In [1]: import numpy as np

In [2]: np.set_printoptions(precision=3, suppress=True, linewidth=200)

In [3]: rnd = lambda a: np.round(a, 3) + 0

In [4]: ang = np.deg2rad(45)

In [5]: W0 = np.eye(3)

In [6]: W0[np.ix_([0, 1], [0, 1])] = [[np.cos(ang), -np.sin(ang)], [np.sin(ang), np.cos(ang)]]

In [7]: rnd(W0)
Out[7]: 
array([[ 0.707, -0.707,  0.   ],
       [ 0.707,  0.707,  0.   ],
       [ 0.   ,  0.   ,  1.   ]])

In [8]: rng = np.random.default_rng(413492)

In [9]: other = W0 + rng.integers(-2, 3, (3, 1)) @ rng.integers(-2, 3, (1, 3))

In [10]: rnd(other)
Out[10]: 
array([[ 2.707, -1.707,  2.   ],
       [ 0.707,  0.707,  0.   ],
       [ 4.   , -2.   ,  5.   ]])

In [11]: np.linalg.matrix_rank(other - W0, tol=1e-8)
Out[11]: np.int64(1)

In [12]: rnd(np.linalg.svd(other - W0, compute_uv=False))
Out[12]: array([6.708, 0.   , 0.   ])

In [13]: x0 = np.array([2, 1, 2])

In [14]: y = W0 @ x0

In [15]: c, lr = np.zeros(3), 1 / np.linalg.norm(W0, 2) ** 2

In [16]: for i in range(40):
    ...:     c -= lr * W0.T @ (W0 @ c - y)
    ...:     if i % 10 == 0: print(i, round(np.linalg.norm(W0 @ c - y), 3))
    ...: 
0 0.0
10 0.0
20 0.0
30 0.0

In [17]: rnd(np.linalg.cond(W0))
Out[17]: np.float64(1.0)

In [18]: other = np.array([[-1, 8, -1], [1, 3, -1], [-9, -3, -5]])

In [19]: rnd(np.einsum("ik,kj->ji", W0, other))
Out[19]: 
array([[-1.414,  0.   , -9.   ],
       [ 3.536,  7.778, -3.   ],
       [ 0.   , -1.414, -5.   ]])

In [20]: rnd(np.einsum("ik,kj->ij", W0, other))
Out[20]: 
array([[-1.414,  3.536,  0.   ],
       [ 0.   ,  7.778, -1.414],
       [-9.   , -3.   , -5.   ]])

In [21]: rnd(np.linalg.det(W0))
Out[21]: np.float64(1.0)

In [22]: rnd(W0 @ W0)
Out[22]: 
array([[ 0., -1.,  0.],
       [ 1.,  0.,  0.],
       [ 0.,  0.,  1.]])

In [23]: X = np.load("layer13.npy")

In [24]: X
Out[24]: 
array([[-8,  7, -6,  0,  0,  5,  6,  6],
       [ 7, -8, -1, -7, -2, -1, -4, -1],
       [-6, -1, 10, -8,  2,  5,  0, -4],
       [ 0, -7, -8,  2, -2, -1, -2,  6],
       [ 0, -2,  2, -2,  2,  7,  7,  1],
       [ 5, -1,  5, -1,  7, -4, -4,  0],
       [ 6, -4,  0, -2,  7, -4,  4, -4],
       [ 6, -1, -4,  6,  1,  0, -4,  2]])

In [25]: other = np.linalg.inv(X)

In [26]: (np.abs(other) > 1e-9).astype(int)
Out[26]: 
array([[1, 1, 1, 1, 1, 1, 1, 1],
       [1, 1, 1, 1, 1, 1, 1, 1],
       [1, 1, 1, 1, 1, 1, 1, 1],
       [1, 1, 1, 1, 1, 1, 1, 1],
       [1, 1, 1, 1, 1, 1, 1, 1],
       [1, 1, 1, 1, 1, 1, 1, 1],
       [1, 1, 1, 1, 1, 1, 1, 1],
       [1, 1, 1, 1, 1, 1, 1, 1]])

In [27]: rnd(X @ other)
Out[27]: 
array([[1., 0., 0., 0., 0., 0., 0., 0.],
       [0., 1., 0., 0., 0., 0., 0., 0.],
       [0., 0., 1., 0., 0., 0., 0., 0.],
       [0., 0., 0., 1., 0., 0., 0., 0.],
       [0., 0., 0., 0., 1., 0., 0., 0.],
       [0., 0., 0., 0., 0., 1., 0., 0.],
       [0., 0., 0., 0., 0., 0., 1., 0.],
       [0., 0., 0., 0., 0., 0., 0., 1.]])

In [28]: rnd(np.linalg.det(X) * np.linalg.det(other))
Out[28]: np.float64(1.0)
